% python3 -q
>>> import numpy as np
>>> import numpy.linalg as la
>>> np.set_printoptions(precision=3, suppress=True, linewidth=160, legacy="1.25")
>>> tidy = lambda a: np.round(a, 3) + 0
>>> m1 = np.loadtxt("m.csv", delimiter=",")
>>> m1
array([[-0.419, -1.097,  1.348,  2.808,  0.977],
       [ 8.435,  0.597, -9.291, -4.792, -2.976],
       [ 4.799, -0.286, -4.791, -1.188, -1.195],
       [-3.62 ,  0.615,  3.319, -0.005,  0.573],
       [ 6.803,  0.681, -7.738, -4.403, -2.631],
       [-7.179, -0.296,  7.799,  3.573,  2.403],
       [ 0.407,  1.104, -1.313, -2.799, -0.985],
       [-0.817, -0.695,  1.412,  1.983,  0.802],
       [ 0.81 , -0.826, -0.203,  1.604,  0.419],
       [ 2.735,  0.164, -3.088, -1.609, -0.966],
       [-1.587,  0.094,  1.607,  0.392,  0.405],
       [-0.797,  0.81 ,  0.213, -1.568, -0.399],
       [ 0.388, -0.393, -0.094,  0.808,  0.194],
       [-2.817, -0.244,  3.085,  1.602,  0.996],
       [-1.602,  0.133,  1.586,  0.393,  0.402],
       [-2.385, -0.616,  2.985,  2.401,  1.209],
       [ 0.403,  1.086, -1.3  , -2.777, -0.991],
       [ 2.004, -0.509, -1.721,  0.429, -0.192],
       [-5.231, -0.805,  6.113,  4.015,  2.168],
       [-3.634, -0.866,  4.521,  3.628,  1.763],
       [ 1.191,  0.308, -1.494, -1.2  , -0.594],
       [-4.423, -0.098,  4.699,  2.001,  1.405]])
>>> basis = m1[[14, 18]].astype(float)
>>> for _ in range(5):
...     labels = la.norm(m1[:, None] - basis, axis=-1).argmin(axis=1)
...     basis = np.array([m1[labels == j].mean(axis=0) for j in range(2)])
... 
>>> labels
array([1, 0, 0, 1, 0, 1, 0, 1, 0, 0, 1, 0, 0, 1, 1, 1, 0, 0, 1, 1, 0, 1])
>>> np.abs(basis[1] - basis[0]).argmax()
2
>>> x = np.array([2, 8, -7, -3, -5])
>>> target = m1 @ x
>>> tidy(la.solve(m1.T @ m1, m1.T @ target))
array([ 2.,  8., -7., -3., -5.])
>>> rng = np.random.default_rng(54919)
>>> target = target + 0.02 * rng.normal(size=22)
>>> tidy(target)
array([-32.344, 115.914,  50.382, -28.407,  99.576, -94.064,  32.177, -27.028, -10.453,  38.048, -16.857,  10.058,  -5.092, -38.948, -16.466, -43.869,  31.853,
        11.635, -82.6  , -65.55 ,  21.872, -55.491])
>>> coef, *_ = la.lstsq(m1, target)
>>> [round(float(la.norm(la.solve(m1.T @ m1 + lam * np.eye(5), m1.T @ target))), 2) for lam in (0, 1, 10, 100)]
[12.08, 9.66, 9.25, 7.73]
>>> tidy(la.norm(target - m1 @ coef))
0.099
